$ python -q
>>> import numpy as np
>>> np.set_printoptions(precision=2, suppress=True, linewidth=200, sign=" ")
>>> data = np.array([[3, 3, 3], [3, 6, 6], [3, 6, 9]])
>>> np.poly(data)
array([  1., -18.,  45., -27.])
>>> np.linalg.eigvals(data)
array([ 15.15,   1.93,   0.92])
>>> round(np.linalg.det(data[::-1]), 2)
np.float64(-27.0)
>>> round(np.linalg.eigvals(data).sum().real, 2)
np.float64(18.0)
>>> blk = np.stack([data, 3 * data, data[::-1]])
>>> blk.shape
(3, 3, 3)
>>> np.linalg.matrix_rank(blk.reshape(3, -1))
np.int64(2)
>>> np.einsum("bij,cij->bc", blk, blk)
array([[  234,   702,   189],
       [  702,  2106,   567],
       [  189,   567,   234]])
>>> F = np.load("x.npy")
>>> F
array([[-1.,  1.,  1.,  1.],
       [ 1., -1.,  1.,  1.],
       [ 1.,  1., -1.,  1.],
       [ 1.,  1.,  1., -1.]])
>>> O, Rm = np.linalg.qr(F)
>>> np.trace(O @ O.T)
np.float64(4.0)
>>> O
array([[-0.5,  0.5, -0.5, -0.5],
       [ 0.5, -0.5, -0.5, -0.5],
       [ 0.5,  0.5,  0.5, -0.5],
       [ 0.5,  0.5, -0.5,  0.5]])
>>> O @ Rm
array([[-1.,  1.,  1.,  1.],
       [ 1., -1.,  1.,  1.],
       [ 1.,  1., -1.,  1.],
       [ 1.,  1.,  1., -1.]])
>>> Y = np.array([[-3, -2, -1], [1, -1, -3], [-3, 2, 0], [2, 0, 3]])
>>> F @ Y
array([[ 3.,  3.,  1.],
       [-5.,  1.,  5.],
       [ 3., -5., -1.],
       [-7., -1., -7.]])
>>> np.linalg.matrix_rank(np.vstack([F, Y.T]))
np.int64(4)
>>> np.einsum("ik,kj->ij", F, Y)
array([[ 3.,  3.,  1.],
       [-5.,  1.,  5.],
       [ 3., -5., -1.],
       [-7., -1., -7.]])
>>> Y.T @ F.T
array([[ 3., -5.,  3., -7.],
       [ 3.,  1., -5., -1.],
       [ 1.,  5., -1., -7.]])
>>> np.einsum("ij,ij->i", F, F)
array([ 4.,  4.,  4.,  4.])
>>> np.vstack([F, Y.T]).shape
(7, 4)
>>> Y = np.array([[3, 0, 0, 3], [1, 1, 0, 0], [0, 2, 3, 2], [1, 1, 2, 3]])
>>> Y[-1] = Y[0]
>>> E = Y + 0.05 * np.eye(4)
>>> E
array([[ 3.05,  0.  ,  0.  ,  3.  ],
       [ 1.  ,  1.05,  0.  ,  0.  ],
       [ 0.  ,  2.  ,  3.05,  2.  ],
       [ 3.  ,  0.  ,  0.  ,  3.05]])
>>> rng = np.random.default_rng(92)
>>> labels = rng.permutation(3)
>>> Y = data[:, labels] * rng.choice([-1, 1], 3)
>>> Y
array([[ 3, -3, -3],
       [ 3, -6, -6],
       [ 3, -9, -6]])
>>> Uu, _, Vh = np.linalg.svd(data.T @ Y)
>>> np.round(Uu @ Vh, 2) + 0
array([[ 1.,  0.,  0.],
       [ 0.,  0., -1.],
       [ 0., -1.,  0.]])
>>> np.round(np.linalg.lstsq(data, Y)[0], 2) + 0
array([[ 1.,  0.,  0.],
       [ 0.,  0., -1.],
       [ 0., -1.,  0.]])
